% ipython --no-banner

In [1]: import numpy as np

In [2]: import numpy.linalg as la

In [3]: np.set_printoptions(precision=3, suppress=True, linewidth=120, floatmode="fixed")

In [4]: feats = np.load("w.npy")

In [5]: print(feats)
[[ 0.523  0.290 -0.406]
 [ 0.290  0.161 -0.226]
 [-0.406 -0.226  0.316]]

In [6]: proj = np.triu(np.array([[5, 5, 5], [-3, 4, 5], [-5, 5, 5]]), 1) + np.eye(3)

In [7]: B = proj @ feats @ la.inv(proj)

In [8]: B
Out[8]: 
array([[ -0.058,   0.258,  -0.955],
       [ -1.742,   7.742, -28.645],
       [ -0.406,   1.806,  -6.684]])

In [9]: np.round(np.poly(B), 3) + 0
Out[9]: array([ 1.000, -1.000,  0.000,  0.000])

In [10]: la.matrix_rank(B)
Out[10]: np.int64(1)

In [11]: np.trace(B), np.trace(feats)
Out[11]: (np.float64(1.0), np.float64(1.0))

In [12]: left, sv, VT = la.svd(feats)

In [13]: V = VT[:(sv > 1e-8).sum()]

In [14]: rng = np.random.default_rng(781)

In [15]: x0 = feats[0] + -2 * feats[1] + rng.integers(2) * np.eye(3)[1]

In [16]: x0
Out[16]: array([-0.058,  0.968,  0.045])

In [17]: round(la.norm(x0 - V.T @ V @ x0), 3)
Out[17]: np.float64(0.916)

In [18]: la.matrix_rank(np.vstack([feats, x0]))
Out[18]: np.int64(2)

In [19]: np.allclose(V.T @ V @ x0, x0)
Out[19]: False

In [20]: r = la.matrix_rank(feats)

In [21]: r
Out[21]: np.int64(1)

In [22]: ns = la.svd(feats)[2][r:].T

In [23]: [int(la.matrix_rank(np.delete(feats, i, axis=0))) for i in range(3)]
Out[23]: [1, 1, 1]

In [24]: ns @ ns.T
Out[24]: 
array([[ 0.477, -0.290,  0.406],
       [-0.290,  0.839,  0.226],
       [ 0.406,  0.226,  0.684]])

In [25]: la.matrix_rank(feats.T @ feats), la.matrix_rank(feats @ feats.T)
Out[25]: (np.int64(1), np.int64(1))

In [26]: np.round(feats @ ns, 3) + 0
Out[26]: 
array([[0.000, 0.000],
       [0.000, 0.000],
       [0.000, 0.000]])

In [27]: np.allclose(feats @ ns, 0)
Out[27]: True

In [28]: x0 = np.array([8, 2, 5])

In [29]: np.trace(feats)
Out[29]: np.float64(1.0)

In [30]: print(feats @ x0)
[ 2.729  1.516 -2.123]

In [31]: print(round(la.det(feats[::-1]), 3))
0.0

In [32]: round(la.eigvals(feats).sum().real, 3)
Out[32]: np.float64(1.0)

In [33]: np.einsum("ii->", feats)
Out[33]: np.float64(1.0)

In [34]: F = np.load("dump.npy")

In [35]: F
Out[35]: 
array([[-0.500,  0.866,  0.000,  0.000],
       [-0.866, -0.500,  0.000,  0.000],
       [ 0.000,  0.000,  1.000,  0.000],
       [ 0.000,  0.000,  0.000,  1.000]])

In [36]: np.allclose(F, F.T)
Out[36]: False

In [37]: np.sort(np.abs(la.eigvals(F)))
Out[37]: array([1.000, 1.000, 1.000, 1.000])

In [38]: print(la.norm(F, axis=0))
[1.000 1.000 1.000 1.000]

In [39]: m1 = np.load("mat.npy")

In [40]: m1
Out[40]: 
array([[ -0.388,  -0.258, -10.506],
       [  1.257,  -0.376,  -3.881],
       [ -0.292,  -0.001,   3.388],
       [ -1.934,   0.390,  16.660],
       [  2.324,  -0.454, -25.069],
       [  0.118,  -0.310,  -5.206],
       [ -0.467,   0.104,  13.970],
       [  2.795,   0.682, -15.553],
       [ -1.791,  -0.033,  -8.306],
       [ -0.153,   0.945,   2.402],
       [ -2.051,   0.115, -13.567],
       [ -0.290,   0.104, -14.947],
       [ -2.298,   0.951,  14.445],
       [  1.599,  -0.190,  -9.430],
       [  0.178,  -0.020,   9.644],
       [ -3.867,  -0.035, -11.764],
       [  1.087,   0.232, -10.358],
       [  0.577,   0.576,  -4.675],
       [  2.083,   0.421,   5.070],
       [ -0.748,  -0.319,  22.036]])

In [41]: cen = m1 - m1.mean(axis=0)

In [42]: left, sv, VT = la.svd(cen, full_matrices=False)

In [43]: np.abs(VT[0]).argmax()
Out[43]: np.int64(2)

In [44]: np.abs(left[:, 0]).argmax()
Out[44]: np.int64(19)

In [45]: np.round((sv ** 2).sum() ** 2 / (sv ** 4).sum(), 3)
Out[45]: np.float64(1.035)

In [46]: O, V = la.qr(m1[:, :1])[0], la.qr(m1[:, 1:])[0]

In [47]: sv = la.svd(O.T @ V, compute_uv=False)

In [48]: (sv > 0.9).sum()
Out[48]: np.int64(0)

In [49]: print(np.degrees(np.arccos(sv.clip(0, 1))))
[73.570]

In [50]: sv
Out[50]: array([0.283])

In [51]: proj = m1 @ la.solve(m1.T @ m1, m1.T)

In [52]: np.allclose(proj @ proj, proj)
Out[52]: True

In [53]: z = m1[:, 0] > np.median(m1[:, 0])

In [54]: f = m1[z].mean(axis=0) - m1[~z].mean(axis=0)

In [55]: print(((m1 - m1.mean(axis=0)) @ f > 0).astype(int))
[1 1 0 0 1 1 0 1 1 0 1 1 0 1 0 1 1 1 0 0]

In [56]: np.argsort(-np.abs(f).round(6), kind="stable")
Out[56]: array([2, 0, 1])

In [57]: f
Out[57]: array([ 2.599,  0.049, -6.847])

In [58]: x0 = np.array([-6, -9, 0])

In [59]: target = m1 @ x0

In [60]: np.round(la.lstsq(m1, target)[0], 3) + 0
Out[60]: array([-6.000, -9.000,  0.000])

In [61]: np.round(la.solve(m1.T @ m1, m1.T @ target), 3) + 0
Out[61]: array([-6.000, -9.000,  0.000])

In [62]: target = target + 0.1 * rng.normal(size=20)

In [63]: target
Out[63]: 
array([  4.712,  -4.209,   1.700,   7.978,  -9.730,   2.237,   1.916, -22.985,  11.085,  -7.714,  11.324,   0.790,
         5.233,  -7.813,  -0.891,  23.460,  -8.699,  -8.416, -16.364,   7.393])

In [64]: c, *_ = la.lstsq(m1, target)

In [65]: np.round(la.norm(target - m1 @ c), 3)
Out[65]: np.float64(0.382)

In [66]: c
Out[66]: array([-6.000, -9.061, -0.001])

In [67]: np.round(m1.T @ (target - m1 @ c), 3) + 0
Out[67]: array([0.000, 0.000, 0.000])

In [68]: E = np.tanh(np.array([[-0.6, -1.1],
    ...:     [0.6, 1.1],
    ...:     [-0.4, -0.5],
    ...:     [-0.3, 1.3],
    ...:     [-0.9, -0.6],
    ...:     [0.3, 0.7],
    ...:     [-1.2, 1.6],
    ...:     [2.4, -0.2],
    ...:     [0.5, 0.9],
    ...:     [0.9, 1.1],
    ...:     [-1.3, -1.0],
    ...:     [-0.9, -0.6],
    ...:     [-0.8, 0.3],
    ...:     [0.1, 2.6],
    ...:     [0.6, -0.2],
    ...:     [1.4, 0.1],
    ...:     [0.4, 1.4],
    ...:     [0.2, 0.9]]) @ np.array([[2.3, 1.3, -1.4], [-0.8, -1.3, -0.5]]))

In [69]: E
Out[69]: 
array([[-0.462,  0.572,  0.883],
       [ 0.462, -0.572, -0.883],
       [-0.478,  0.129,  0.670],
       [-0.939, -0.969, -0.226],
       [-0.920, -0.371,  0.915],
       [ 0.129, -0.478, -0.647],
       [-0.999, -0.999,  0.706],
       [ 1.000,  0.998, -0.997],
       [ 0.405, -0.478, -0.818],
       [ 0.831, -0.254, -0.948],
       [-0.975, -0.371,  0.981],
       [-0.920, -0.371,  0.915],
       [-0.969, -0.892,  0.749],
       [-0.952, -0.997, -0.894],
       [ 0.912,  0.778, -0.629],
       [ 0.996,  0.934, -0.965],
       [-0.197, -0.862, -0.851],
       [-0.254, -0.721, -0.623]])

In [70]: # rows 4 and 11 are equal

In [71]: cov = np.cov(E, rowvar=False)

In [72]: print(round(float(np.corrcoef(E[:, 0], E[:, 2])[0, 1]), 3))
-0.74

In [73]: np.argwhere(np.triu(np.abs(np.corrcoef(E.T)) > 0.8, 1))
Out[73]: array([], shape=(0, 2), dtype=int64)

In [74]: cov.shape
Out[74]: (3, 3)

In [75]: np.polyfit(E[:, 0], E[:, 2], 1)
Out[75]: array([-0.788, -0.294])

In [76]: cov
Out[76]: 
array([[ 0.600,  0.341, -0.473],
       [ 0.341,  0.454, -0.071],
       [-0.473, -0.071,  0.681]])

In [77]: la.eigvalsh(cov)[::-1]
Out[77]: array([1.225, 0.468, 0.043])
